In [1]: import numpy as np

In [2]: np.set_printoptions(precision=2, suppress=True, linewidth=100)

In [3]: rnd = lambda a: np.round(a, 2) + 0

In [4]: r0 = np.array([1, 1, 2, 2, 3, 1, -1, 0, 1, -3, -3])

In [5]: rng = np.random.default_rng(18)

In [6]: W0 = np.outer(rng.normal(size=43), r0) + 0.1 * rng.normal(size=(43, 11))

In [7]: rnd(W0)
Out[7]: 
array([[-0.45, -0.51, -0.73, -1.06, -1.44, -0.48,  0.38, -0.01, -0.43,  1.4 ,  1.15],
       [-0.83, -1.07, -2.34, -2.32, -3.44, -1.35,  1.17, -0.11, -1.18,  3.28,  3.33],
       [ 0.68,  0.55,  1.5 ,  1.22,  1.97,  0.67, -0.61,  0.02,  0.68, -1.97, -1.99],
       [-1.21, -1.05, -2.28, -2.33, -3.34, -1.16,  1.13,  0.03, -1.17,  3.35,  3.31],
       [ 1.85,  2.16,  4.02,  4.01,  6.12,  1.87, -2.09,  0.09,  1.82, -6.13, -5.88],
       [ 0.98,  0.82,  1.85,  1.92,  2.69,  0.92, -0.89,  0.  ,  1.07, -2.76, -2.79],
       [-0.34, -0.4 , -0.8 , -0.75, -1.15, -0.18,  0.57, -0.04, -0.64,  1.04,  1.14],
       [ 0.51,  0.64,  1.2 ,  1.08,  1.69,  0.47, -0.61, -0.11,  0.52, -1.56, -1.74],
       [ 1.72,  1.64,  3.07,  3.21,  4.79,  1.49, -1.66,  0.12,  1.73, -4.88, -4.91],
       [ 2.83,  2.87,  5.8 ,  5.61,  8.41,  2.83, -3.03, -0.01,  2.88, -8.69, -8.41],
       [-0.99, -0.94, -1.88, -1.86, -2.77, -0.98,  0.72,  0.09, -0.94,  2.82,  2.79],
       [ 1.18,  1.06,  2.08,  2.4 ,  3.34,  1.15, -0.95,  0.14,  0.85, -3.25, -3.18],
       [ 0.58,  0.45,  1.05,  0.93,  1.52,  0.32, -0.56,  0.16,  0.39, -1.49, -1.69],
       [-0.39, -0.05, -0.65, -0.57, -0.88, -0.56,  0.26,  0.06, -0.41,  0.71,  0.75],
       [ 1.14,  1.  ,  2.26,  2.25,  3.09,  0.95, -1.1 , -0.1 ,  1.17, -3.16, -3.34],
       [ 0.61,  0.58,  1.02,  1.12,  1.49,  0.55, -0.57, -0.09,  0.67, -1.35, -1.5 ],
       [ 1.19,  1.05,  2.09,  2.22,  3.39,  1.09, -1.05,  0.01,  1.  , -3.41, -3.21],
       [-0.66, -0.36, -1.03, -0.99, -1.49, -0.63,  0.42,  0.14, -0.47,  1.59,  1.66],
       [-0.21,  0.11,  0.02,  0.04,  0.07,  0.21,  0.08,  0.  , -0.08,  0.28, -0.18],
       [ 0.37,  0.37,  0.69,  0.72,  1.16,  0.25, -0.45,  0.  ,  0.21, -1.22, -1.2 ],
       [-0.03, -0.03,  0.  , -0.04, -0.04,  0.06, -0.03, -0.01,  0.17,  0.05, -0.1 ],
       [ 0.19,  0.02,  0.15, -0.14,  0.23,  0.01, -0.09, -0.08, -0.23, -0.18, -0.12],
       [-0.62, -0.76, -1.58, -1.42, -2.27, -0.83,  0.68, -0.17, -0.78,  2.09,  2.39],
       [-0.04,  0.13,  0.36,  0.17,  0.37,  0.32, -0.17,  0.1 ,  0.22, -0.56, -0.35],
       [ 0.06,  0.21,  0.41,  0.49,  0.56,  0.21, -0.15,  0.24,  0.23, -0.36, -0.62],
       [-0.15,  0.01, -0.19, -0.09, -0.18,  0.16,  0.24,  0.23,  0.03,  0.18,  0.18],
       [ 0.19, -0.12, -0.07, -0.12,  0.08, -0.01,  0.12,  0.14,  0.28,  0.15, -0.18],
       [ 0.49,  0.68,  1.55,  1.31,  2.06,  0.56, -0.75,  0.04,  0.7 , -2.07, -1.99],
       [-0.68, -0.73, -1.59, -1.43, -1.85, -0.79,  0.6 , -0.09, -0.67,  2.03,  1.9 ],
       [ 0.6 ,  0.75,  1.23,  1.42,  2.01,  0.67, -0.62,  0.07,  0.79, -2.16, -2.09],
       [-0.23, -0.26, -0.35, -0.28, -0.45, -0.16,  0.05,  0.  , -0.12,  0.64,  0.42],
       [ 0.16,  0.06,  0.41,  0.19,  0.35,  0.15, -0.13, -0.08,  0.07, -0.26, -0.13],
       [-0.25, -0.21, -0.53, -0.18, -0.68, -0.19,  0.12,  0.03, -0.05,  0.66,  0.41],
       [ 0.94,  1.01,  1.94,  1.75,  2.64,  0.72, -0.66, -0.02,  0.87, -2.76, -2.68],
       [ 0.84,  0.86,  1.48,  1.41,  2.38,  0.7 , -0.56,  0.07,  0.72, -2.13, -2.45],
       [ 0.02,  0.03,  0.06, -0.08,  0.04,  0.07,  0.09,  0.  , -0.13,  0.04, -0.15],
       [-0.44, -0.45, -0.6 , -0.89, -1.45, -0.48,  0.52, -0.04, -0.26,  1.33,  1.45],
       [ 1.97,  1.77,  3.76,  3.65,  5.61,  1.84, -1.8 , -0.05,  1.86, -5.66, -5.65],
       [ 0.63,  0.5 ,  0.95,  0.95,  1.6 ,  0.65, -0.56,  0.04,  0.52, -1.67, -1.59],
       [-1.17, -0.95, -2.26, -2.21, -3.49, -1.17,  1.  , -0.04, -1.29,  3.34,  3.41],
       [-0.2 , -0.21, -0.16,  0.08,  0.02,  0.17,  0.07, -0.08,  0.03, -0.02, -0.15],
       [-0.13, -0.1 , -0.1 , -0.13, -0.47, -0.22,  0.16,  0.02, -0.14,  0.32,  0.44],
       [ 0.82,  0.67,  1.39,  1.43,  2.07,  0.66, -0.58,  0.11,  0.7 , -2.15, -2.02]])

In [8]: d = np.linalg.norm(W0[:, None] - W0[None], axis=-1)

In [9]: np.flatnonzero(d[24] < d.mean() / 2)
Out[9]: array([ 7, 12, 15, 18, 19, 20, 21, 23, 24, 25, 26, 30, 31, 32, 35, 38, 40, 41])

In [10]: d.shape
Out[10]: (43, 43)

In [11]: d.mean(axis=1).argmax()
Out[11]: np.int64(9)

In [12]: rnd(d[:5, :5])
Out[12]: 
array([[ 0.  ,  4.35,  6.99,  4.31, 15.51],
       [ 4.35,  0.  , 11.31,  0.47, 19.83],
       [ 6.99, 11.31,  0.  , 11.29,  8.53],
       [ 4.31,  0.47, 11.29,  0.  , 19.8 ],
       [15.51, 19.83,  8.53, 19.8 ,  0.  ]])
